>>> import numpy as np
>>> np.set_printoptions(suppress=True, linewidth=100)
>>> rd = lambda a: np.round(a, 2) + 0
>>> K = np.load("test15.npy")
>>> K
array([[0, 0, 0, 0, 0],
       [0, 0, 0, 0, 1],
       [0, 0, 1, 0, 0],
       [0, 0, 0, 0, 0],
       [1, 0, 0, 0, 0]])
>>> Uu, sig, VT = np.linalg.svd(K)
>>> np.argmax(sig[:-1] / (sig[1:] + 1e-6)) + 1
np.int64(3)
>>> out = Uu[:, :3] @ np.diag(sig[:3]) @ VT[:3]
>>> np.abs(K - out).max()
np.float64(0.0)
>>> np.linalg.matrix_rank(out)
np.int64(3)
>>> rd(np.linalg.norm(K - out) / np.linalg.norm(K))
np.float64(0.0)
>>> print(rd(np.linalg.norm(K - out, 2)), sig[3])
0.0 0.0
>>> F = np.load("m.npy")
>>> F
array([[-6.,  0.,  3.],
       [-6.,  3.,  0.],
       [-6.,  0.,  3.]])
>>> print(rd(np.trace(np.linalg.pinv(K) @ K)))
3.0
>>> np.unique(K.round(6), axis=0).shape
(4, 5)
>>> rd(K @ np.linalg.pinv(K) @ K)
array([[0., 0., 0., 0., 0.],
       [0., 0., 0., 0., 1.],
       [0., 0., 1., 0., 0.],
       [0., 0., 0., 0., 0.],
       [1., 0., 0., 0., 0.]])
>>> print(np.linalg.lstsq(K[:-1].T, K[-1])[2])
2
>>> Uu, sig, VT = np.linalg.svd(F)
>>> rd(sig)
array([11.1 ,  3.44,  0.  ])
>>> out = Uu[:, :2] @ np.diag(sig[:2]) @ VT[:2]
>>> rd(out)
array([[-6.,  0.,  3.],
       [-6.,  3.,  0.],
       [-6.,  0.,  3.]])
>>> rd(np.abs(F - out).max())
np.float64(0.0)
>>> rd(np.linalg.norm(F - out, 2)), rd(sig[2])
(np.float64(0.0), np.float64(0.0))
>>> rd(np.linalg.norm(F - out) / np.linalg.norm(F))
np.float64(0.0)
>>> M = np.loadtxt("mat.csv", delimiter=",")
>>> M
array([[ 0., -3.,  0.,  0.],
       [ 0.,  0.,  0.,  3.],
       [ 0.,  0.,  3.,  0.],
       [ 3.,  0.,  0.,  0.]])
>>> O, evecs = np.linalg.qr(M[:, :1])[0], np.linalg.qr(M[:, 1:])[0]
>>> sig = np.linalg.svd(O.T @ evecs, compute_uv=False)
>>> print((sig > 0.9).sum())
0
>>> np.degrees(np.arccos(sig.clip(0, 1)))
array([90.])
